>>> import numpy as np
>>> from numpy import linalg as LA
>>> np.set_printoptions(precision=2, suppress=True, linewidth=200, legacy="1.25")
>>> rnd = lambda a: np.round(a, 2) + 0
>>> E = np.loadtxt("test5.csv", delimiter=",")
>>> E
array([[3., 0., 0., 0.],
       [0., 4., 0., 1.],
       [0., 0., 3., 0.],
       [0., 1., 0., 4.]])
>>> low = LA.cholesky(E)
>>> rnd(low @ low.T)
array([[3., 0., 0., 0.],
       [0., 4., 0., 1.],
       [0., 0., 3., 0.],
       [0., 1., 0., 4.]])
>>> rnd(low)
array([[1.73, 0.  , 0.  , 0.  ],
       [0.  , 2.  , 0.  , 0.  ],
       [0.  , 0.  , 1.73, 0.  ],
       [0.  , 0.5 , 0.  , 1.94]])
>>> rnd(np.sort(LA.eigvals(low).real))
array([1.73, 1.73, 1.94, 2.  ])
>>> (low != 0).astype(int)
array([[1, 0, 0, 0],
       [0, 1, 0, 0],
       [0, 0, 1, 0],
       [0, 1, 0, 1]])
>>> vals, vecs = LA.eig(E)
>>> np.prod(vals)
135.0
>>> vals, vecs = LA.eigh(E)
>>> vec = np.array([3, 0, -3, 0])
>>> vec @ E @ vec / (vec @ vec), vals[0], vals[-1]
(3.0, 3.0, 5.0)
>>> rnd(vecs * np.maximum(vals, 0) @ vecs.T)
array([[3., 0., 0., 0.],
       [0., 4., 0., 1.],
       [0., 0., 3., 0.],
       [0., 1., 0., 4.]])
>>> rnd(vecs * np.abs(vals) @ vecs.T)
array([[3., 0., 0., 0.],
       [0., 4., 0., 1.],
       [0., 0., 3., 0.],
       [0., 1., 0., 4.]])
>>> th = np.radians(180)
>>> R = np.eye(4)
>>> R[2, 2] = R[1, 1] = np.cos(th)
>>> R[2, 1], R[1, 2] = -np.sin(th), np.sin(th)
>>> rnd(R)
array([[ 1.,  0.,  0.,  0.],
       [ 0., -1.,  0.,  0.],
       [ 0.,  0., -1.,  0.],
       [ 0.,  0.,  0.,  1.]])
>>> A2 = E @ R.T
>>> rnd(LA.det(R)), np.trace(R)
(1.0, 0.0)
>>> np.allclose(LA.norm(E, axis=1), LA.norm(A2, axis=1))
True
>>> feats = np.load("w.npy")
>>> rnd(feats)
array([[ 1.5 , -2.21, -0.82,  1.09],
       [ 0.12,  0.86,  1.31,  2.56],
       [-2.12, -1.79,  1.13,  0.13],
       [ 1.5 , -0.4 ,  2.31, -1.12]])
>>> vec = np.array([5, -1, 4, 3])
>>> target = feats @ vec
>>> rnd(target)
array([ 9.69, 12.66, -3.91, 13.76])
>>> rnd(LA.solve(feats, -1 * target))
array([-5.,  1., -4., -3.])
>>> rnd(LA.solve(feats, target))
array([ 5., -1.,  4.,  3.])
>>> rnd(LA.solve(feats.T, feats[0]))
array([1., 0., 0., 0.])
>>> rnd((feats + feats.T) / 2)
array([[ 1.5 , -1.04, -1.47,  1.29],
       [-1.04,  0.86, -0.24,  1.08],
       [-1.47, -0.24,  1.13,  1.22],
       [ 1.29,  1.08,  1.22, -1.12]])
>>> LA.determinant(feats)
Traceback (most recent call last):
  File "<python-input-35>", line 1, in <module>
    LA.determinant(feats)
    ^^^^^^^^^^^^^^
AttributeError: module 'numpy.linalg' has no attribute 'determinant'
>>> np.allclose(feats, feats.T)
False
>>> rng = np.random.default_rng(7290)
>>> data = (rng.random((3, 3)) < 0.3) + np.eye(3)
>>> data /= data.sum(axis=1, keepdims=True)
>>> data
array([[1. , 0. , 0. ],
       [0. , 1. , 0. ],
       [0.5, 0. , 0.5]])
>>> # row-stochastic, so 1 is an eigenvalue
>>> rnd(np.sort(np.abs(LA.eigvals(data)))[::-1])
array([1. , 1. , 0.5])
>>> data.sum(axis=1)
array([1., 1., 1.])
>>> rnd(LA.matrix_power(data, 2))
array([[1.  , 0.  , 0.  ],
       [0.  , 1.  , 0.  ],
       [0.75, 0.  , 0.25]])
>>> p = np.eye(3)[1]
>>> for _ in range(7):
...     p = p @ data
...     print(p.round(2))
... 
[0. 1. 0.]
[0. 1. 0.]
[0. 1. 0.]
[0. 1. 0.]
[0. 1. 0.]
[0. 1. 0.]
[0. 1. 0.]
>>> rnd(LA.eigvals(data).sum().real)
2.5
>>> np.poly(data)
array([ 1. , -2.5,  2. , -0.5])
>>> rnd(LA.eigvals(data))
array([0.5, 1. , 1. ])
>>> rnd(LA.det(data[::-1]))
-0.5
>>> vals, vecs = LA.eig(data)
>>> np.prod(vals)
0.5
>>> rnd(np.sort(LA.eigvals(data @ data)))
array([0.25, 1.  , 1.  ])
>>> rnd(np.sort(LA.eigvals(data.T)))
array([0.5, 1. , 1. ])
>>> data @ vecs[:, 0] - vals[0] * vecs[:, 0]
array([0., 0., 0.])
>>> rnd(np.sort(LA.eigvals(LA.inv(data))))
array([1., 1., 2.])
>>> [int(LA.matrix_rank(LA.matrix_power(data, p))) for p in range(1, 4)]
[3, 3, 3]
>>> rnd(np.sort(LA.eigvals(data)))
array([0.5, 1. , 1. ])
>>> LA.matrix_rank(data - data[0, 0] * np.eye(3))
1
>>> rnd(LA.matrix_power(data - np.diag(np.diag(data)), 3))
array([[0., 0., 0.],
       [0., 0., 0.],
       [0., 0., 0.]])
>>> M = np.load("out5.npy")
>>> M
array([[-4, -2,  0,  0,  0,  0],
       [ 5, -3,  0,  0,  0,  0],
       [-2, -4,  0,  0,  0,  0],
       [ 0,  0, -4, -2,  0,  0],
       [ 0,  0,  5, -3,  0,  0],
       [ 0,  0, -2, -4,  0,  0],
       [ 0,  0,  0,  0, -4, -2],
       [ 0,  0,  0,  0,  5, -3],
       [ 0,  0,  0,  0, -2, -4]])
>>> th = np.radians(15)
>>> R = np.eye(6)
>>> R[5, 5] = R[4, 4] = np.cos(th)
>>> R[5, 4], R[4, 5] = -np.sin(th), np.sin(th)
>>> rnd(R)
array([[ 1.  ,  0.  ,  0.  ,  0.  ,  0.  ,  0.  ],
       [ 0.  ,  1.  ,  0.  ,  0.  ,  0.  ,  0.  ],
       [ 0.  ,  0.  ,  1.  ,  0.  ,  0.  ,  0.  ],
       [ 0.  ,  0.  ,  0.  ,  1.  ,  0.  ,  0.  ],
       [ 0.  ,  0.  ,  0.  ,  0.  ,  0.97,  0.26],
       [ 0.  ,  0.  ,  0.  ,  0.  , -0.26,  0.97]])
>>> A2 = M @ R.T
>>> rnd(A2)
array([[-4.  , -2.  ,  0.  ,  0.  ,  0.  ,  0.  ],
       [ 5.  , -3.  ,  0.  ,  0.  ,  0.  ,  0.  ],
       [-2.  , -4.  ,  0.  ,  0.  ,  0.  ,  0.  ],
       [ 0.  ,  0.  , -4.  , -2.  ,  0.  ,  0.  ],
       [ 0.  ,  0.  ,  5.  , -3.  ,  0.  ,  0.  ],
       [ 0.  ,  0.  , -2.  , -4.  ,  0.  ,  0.  ],
       [ 0.  ,  0.  ,  0.  ,  0.  , -4.38, -0.9 ],
       [ 0.  ,  0.  ,  0.  ,  0.  ,  4.05, -4.19],
       [ 0.  ,  0.  ,  0.  ,  0.  , -2.97, -3.35]])
>>> vec = np.array([2, 0, 1, 0, 2, 1])
>>> h1 = np.maximum(M @ vec, 0)
>>> rnd(np.tanh(M @ vec))
array([-1.  ,  1.  , -1.  , -1.  ,  1.  , -0.96, -1.  ,  1.  , -1.  ])
>>> h1
array([ 0, 10,  0,  0,  5,  0,  0,  7,  0])
>>> np.maximum(M @ vec, 0) - np.maximum(-M @ vec, 0)
array([ -8,  10,  -4,  -4,   5,  -2, -10,   7,  -8])
>>> labels = rng.permutation(6)
>>> A2 = M[:, labels] * rng.choice([-1, 1], 6)
>>> A2
array([[ 0,  0,  2,  0, -4,  0],
       [ 0,  0,  3,  0,  5,  0],
       [ 0,  0,  4,  0, -2,  0],
       [-2, -4,  0,  0,  0,  0],
       [-3,  5,  0,  0,  0,  0],
       [-4, -2,  0,  0,  0,  0],
       [ 0,  0,  0,  4,  0,  2],
       [ 0,  0,  0, -5,  0,  3],
       [ 0,  0,  0,  2,  0,  4]])
>>> Uu, _, Vh = LA.svd(M.T @ A2)
>>> labels
array([3, 2, 1, 4, 0, 5])
>>> rnd(Uu @ Vh)
array([[ 0.,  0.,  0.,  0.,  1.,  0.],
       [ 0.,  0., -1.,  0.,  0.,  0.],
       [ 0.,  1.,  0.,  0.,  0.,  0.],
       [ 1.,  0.,  0.,  0.,  0.,  0.],
       [ 0.,  0.,  0., -1.,  0.,  0.],
       [ 0.,  0.,  0.,  0.,  0., -1.]])
>>> f, r1 = M[8], M[4]
>>> f @ f
20
>>> p = (f @ r1) / (f @ f) * f
>>> LA.matrix_rank(np.outer(f, r1))
1
>>> (r1 - p) @ f
0.0
>>> f = np.array([3, -2])
>>> np.correlate(data[1], data[0], "full")
array([0., 0., 0., 1., 0.])
>>> np.convolve(data[1], f)
array([ 0.,  3., -2.,  0.])
>>> np.array([np.convolve(row, f, "same") for row in data])
array([[ 3. , -2. ,  0. ],
       [ 0. ,  3. , -2. ],
       [ 1.5, -1. ,  1.5]])
>>> m1 = np.array([[-5.83, 18.36, -36.98],
...     [-3.0, 15.18, -28.59],
...     [-1.87, 13.6, -24.85],
...     [0.9, 3.45, -6.91],
...     [0.88, 3.31, -6.73],
...     [0.59, 1.94, -5.02],
...     [0.33, 1.14, -4.04],
...     [0.28, 1.0, -3.87],
...     [0.17, 0.73, -3.51],
...     [-0.28, -0.25, -1.44],
...     [1.8, 1.69, 3.06],
...     [2.37, 2.2, 3.84],
...     [2.48, 2.29, 3.99],
...     [7.03, 5.96, 9.55],
...     [9.49, 7.79, 12.41],
...     [15.01, 11.66, 18.73],
...     [15.59, 12.05, 19.39],
...     [25.06, 18.2, 30.18],
...     [35.64, 24.63, 42.26],
...     [57.94, 37.26, 67.95],
...     [67.93, 42.64, 79.56]])
>>> dist = LA.norm(m1[:, None] - m1[None], axis=-1)
>>> rnd(dist[:5, :5])
array([[ 0.  ,  9.41, 13.62, 34.23, 34.45],
       [ 9.41,  0.  ,  4.21, 24.96, 25.18],
       [13.62,  4.21,  0.  , 20.8 , 21.02],
       [34.23, 24.96, 20.8 ,  0.  ,  0.23],
       [34.45, 25.18, 21.02,  0.23,  0.  ]])
>>> dist.shape
(21, 21)
>>> np.flatnonzero(dist[13] < dist.mean() / 2)
array([ 3,  4,  5,  6,  7,  8,  9, 10, 11, 12, 13, 14, 15, 16])
>>> dist[13].round(6).argsort(kind="stable")[:4]
array([13, 14, 12, 11])
>>> labels = m1[:, 2] > np.median(m1[:, 2])
>>> f = m1[labels].mean(axis=0) - m1[~labels].mean(axis=0)
>>> np.argsort(-np.abs(f).round(6), kind="stable")
array([2, 0, 1])
>>> rnd(f)
array([24.4 , 11.  , 39.59])
>>> vec = np.array([0, 2, 2])
>>> data @ np.ones(3)
array([1., 1., 1.])
>>> data @ np.eye(3)[1]
array([0., 1., 0.])
>>> data @ (2 * vec)
array([0., 4., 2.])
>>> data @ vec
array([0., 2., 1.])
>>> data * vec
array([[0., 0., 0.],
       [0., 2., 0.],
       [0., 0., 1.]])
>>> (data @ vec).argmax()
1
>>> cen = (m1 - m1.mean(axis=0)) / m1.std(axis=0)
>>> np.argwhere(np.abs(cen) > 2)
array([[19,  0],
       [19,  1],
       [19,  2],
       [20,  0],
       [20,  1],
       [20,  2]])
>>> coef = LA.lstsq(np.delete(cen, 2, axis=1), cen[:, 2])[0]
>>> rnd(coef)
array([ 1.47, -0.59])
>>> W0 = np.load("layer8.npy")
>>> W0
array([[-1,  2, -1,  2, -1,  2],
       [ 3,  0,  3,  0,  3,  0],
       [ 0,  2,  0,  2,  0,  2],
       [-1,  2, -1,  2, -1,  2],
       [ 3,  0,  3,  0,  3,  0],
       [ 0,  2,  0,  2,  0,  2]])
>>> (W0 + W0.T) / 2
array([[-1. ,  2.5, -0.5,  0.5,  1. ,  1. ],
       [ 2.5,  0. ,  2.5,  1. ,  1.5,  1. ],
       [-0.5,  2.5,  0. ,  0.5,  1.5,  1. ],
       [ 0.5,  1. ,  0.5,  2. , -0.5,  2. ],
       [ 1. ,  1.5,  1.5, -0.5,  3. ,  0. ],
       [ 1. ,  1. ,  1. ,  2. ,  0. ,  2. ]])
>>> (W0 - W0.T) / 2
array([[ 0. , -0.5, -0.5,  1.5, -2. ,  1. ],
       [ 0.5,  0. ,  0.5, -1. ,  1.5, -1. ],
       [ 0.5, -0.5,  0. ,  1.5, -1.5,  1. ],
       [-1.5,  1. , -1.5,  0. , -0.5,  0. ],
       [ 2. , -1.5,  1.5,  0.5,  0. ,  0. ],
       [-1. ,  1. , -1. ,  0. ,  0. ,  0. ]])
>>> LA.matrix_power(W0, 2)
array([[ 2,  4,  2,  4,  2,  4],
       [ 6, 12,  6, 12,  6, 12],
       [ 4,  8,  4,  8,  4,  8],
       [ 2,  4,  2,  4,  2,  4],
       [ 6, 12,  6, 12,  6, 12],
       [ 4,  8,  4,  8,  4,  8]])
>>> rnd(LA.det(W0))
0.0
>>> rnd(np.abs(LA.eigvals(W0)).max())
6.0
>>> rnd(np.sort(np.abs(LA.eigvals(W0))))
array([0., 0., 0., 0., 0., 6.])
